$ python3 -q
>>> import numpy as np
>>> np.set_printoptions(precision=1, suppress=True, linewidth=140, legacy="1.25")
>>> J = np.loadtxt("dump.csv", delimiter=",")
>>> print(J)
[[ 1.   0.   0.  -0.3  0. ]
 [ 0.   1.   0.   0.   0. ]
 [ 0.   0.   1.   0.   0. ]
 [ 0.3  0.   0.   1.   0. ]
 [ 0.   0.   0.   0.   1. ]]
>>> # 4 groups of indices that never mix
>>> x = np.array([2, 4, 2, 1, 1])
>>> print(np.linalg.inv(J))
[[ 1.   0.   0.   0.3  0. ]
 [ 0.   1.   0.   0.   0. ]
 [ 0.   0.   1.   0.   0. ]
 [-0.3  0.   0.   1.   0. ]
 [ 0.   0.   0.   0.   1. ]]
>>> print([p for p in range(1, 25) if np.allclose(np.linalg.matrix_power(J, p), np.eye(5))])
[24]
>>> print(np.sort(np.abs(np.degrees(np.angle(np.linalg.eigvals(J))))))
[ 0.  0.  0. 15. 15.]
>>> print(np.abs(np.linalg.eigvals(J)))
[1. 1. 1. 1. 1.]
>>> M = np.array([[-10.0, 4.0, 1.0, -3.0],
...     [-10.0, 3.0, 2.0, -6.0],
...     [5.0, -4.0, -6.0, 3.0],
...     [15.0, -10.0, -5.0, 0.0]])
>>> Uu, sig, VT = np.linalg.svd(M)
>>> V = VT[:(sig > 1e-8).sum()]
>>> rng = np.random.default_rng(226261)
>>> x = M[1] + 5 * M[3] + rng.integers(2) * np.eye(4)[0]
>>> print(x)
[ 65. -47. -23.  -6.]
>>> print(np.round(np.linalg.norm(x - V.T @ V @ x), 1))
0.0
>>> print(np.diag(V.T @ V))
[0.9 0.4 0.9 0.9]
>>> print(np.linalg.matrix_rank(np.vstack([M, x])))
3
>>> X = np.load("arr.npy")
>>> print(X)
[[ 0.1  0.2 -0.1]
 [ 0.2  0.7 -0.4]
 [-0.1 -0.4  0.2]]
>>> ev, V = np.linalg.eigh(X)
>>> print(np.linalg.eigvalsh(X + 3 * np.eye(3)))
[3. 3. 4.]
>>> print(np.abs(V[:, -1]))
[0.3 0.8 0.5]
>>> print(ev.round(1) + 0)
[0. 0. 1.]
>>> print(np.round(V.T @ V, 1) + 0)
[[1. 0. 0.]
 [0. 1. 0.]
 [0. 0. 1.]]
>>> print(np.abs(V[:, -1]).round(6).argmax())
1
>>> print(np.round(np.linalg.norm(X, 2) / np.linalg.norm(X), 1))
1.0
>>> print(np.linalg.cond(X) > 100)
True
>>> A = np.vander(np.arange(5) - 1, 4, increasing=True)
>>> print(A)
[[ 1 -1  1 -1]
 [ 1  0  0  0]
 [ 1  1  1  1]
 [ 1  2  4  8]
 [ 1  3  9 27]]
>>> O = A.astype(float).copy()
>>> for j in range(4):
...     O[:, j] -= O[:, :j] @ (O[:, :j].T @ O[:, j])
...     O[:, j] /= np.linalg.norm(O[:, j])
... 
>>> print(np.round(O.T @ O, 1) + 0)
[[1. 0. 0. 0.]
 [0. 1. 0. 0.]
 [0. 0. 1. 0.]
 [0. 0. 0. 1.]]
>>> x = np.array([0, 0, 3, 2])
>>> y = A @ x
>>> print(np.round(np.linalg.lstsq(A, y)[0], 1) + 0)
[0. 0. 3. 2.]
>>> print(y)
[ 1  0  5 28 81]
>>> y = y + 0.3 * rng.normal(size=5)
>>> print(y)
[ 1.1 -0.5  4.7 28.3 81.3]
>>> b, *_ = np.linalg.lstsq(A, y)
>>> print(np.round(np.linalg.norm(y - A @ b), 1))
0.0
>>> print(b)
[-0.6 -0.1  3.5  1.9]
>>> print(b.round())
[-1. -0.  3.  2.]
>>> A2 = np.array([[3, 2, 2], [0, 2, 0], [3, 3, 3], [3, 1, 3]])
>>> print(A @ A2)
[[  3   2   2]
 [  3   2   2]
 [  9   8   8]
 [ 39  26  38]
 [111  62 110]]
>>> print(np.linalg.matrix_rank(np.vstack([A, A2.T])))
4
>>> x = np.array([9, -7, 5, 8])
>>> print(A * x)
[[  9   7   5  -8]
 [  9   0   0   0]
 [  9  -7   5   8]
 [  9 -14  20  64]
 [  9 -21  45 216]]
>>> print((A @ x).argmax())
4
>>> print(A @ np.ones(4))
[ 0.  1.  4. 15. 40.]
>>> lab = rng.permutation(4)
>>> A2 = A[:, lab] * rng.choice([-1, 1], 4)
>>> print(A2)
[[  1   1  -1   1]
 [  0   0  -1   0]
 [ -1  -1  -1   1]
 [ -8  -2  -1   4]
 [-27  -3  -1   9]]
>>> Uu, _, VT = np.linalg.svd(A.T @ A2)
>>> print(np.round(Uu @ VT, 1) + 0)
[[ 0.  0. -1.  0.]
 [ 0. -1.  0.  0.]
 [ 0.  0.  0.  1.]
 [-1.  0.  0.  0.]]
>>> print(lab)
[3 1 0 2]
>>> lab = rng.integers(0, 2, 3)
>>> mat = np.array([[3, 6, 8], [8, 5, 5], [7, 6, 4]]) * (lab[:, None] == lab)
>>> print(mat)
[[3 6 0]
 [8 5 0]
 [0 0 4]]
>>> print((mat + mat.T) / 2)
[[3. 7. 0.]
 [7. 5. 0.]
 [0. 0. 4.]]
>>> print(np.allclose(mat, mat.T))
False
>>> print(mat @ mat)
[[57 48  0]
 [64 73  0]
 [ 0  0 16]]
>>> print(round(float(np.linalg.det(mat)), 1))
-132.0
>>> print(np.trace(mat))
12
>>> O, R = np.linalg.qr(mat)
>>> print(round(float(abs(R[0, 0])), 1), round(float(np.linalg.norm(mat[:, 0])), 1))
8.5 8.5
>>> print(np.allclose(R.T @ R, mat.T @ mat))
True
>>> print(np.trace(O @ O.T))
3.0
>>> print(R)
[[-8.5 -6.8  0. ]
 [ 0.  -3.9  0. ]
 [ 0.   0.   4. ]]
>>> m1 = np.load("run19.npy")
>>> print(m1)
[[1 0 0 0 0]
 [0 0 0 0 0]
 [0 0 3 0 0]
 [0 0 0 0 0]
 [0 0 0 0 4]]
>>> print(np.round(np.trace(np.linalg.pinv(m1) @ m1), 1))
3.0
>>> print(m1 @ np.linalg.pinv(m1) @ m1)
[[1. 0. 0. 0. 0.]
 [0. 0. 0. 0. 0.]
 [0. 0. 3. 0. 0.]
 [0. 0. 0. 0. 0.]
 [0. 0. 0. 0. 4.]]
>>> print(np.linalg.lstsq(m1[:-1].T, m1[-1])[2])
2
>>> print(J @ J)
[[ 0.9  0.   0.  -0.5  0. ]
 [ 0.   1.   0.   0.   0. ]
 [ 0.   0.   1.   0.   0. ]
 [ 0.5  0.   0.   0.9  0. ]
 [ 0.   0.   0.   0.   1. ]]
>>> print(np.round(np.trace(J), 1))
4.9
>>> print(np.allclose(J @ J.T, J.T @ J))
True
>>> print(np.allclose(J, J.T))
False
>>> print(np.round(np.linalg.eigvals(m1).sum().real, 1))
8.0
>>> print(np.einsum("ii->", m1))
8
>>> print(round(float(np.linalg.det(m1[::-1])), 1))
0.0
>>> print(round(np.linalg.det(m1.T), 1))
0.0
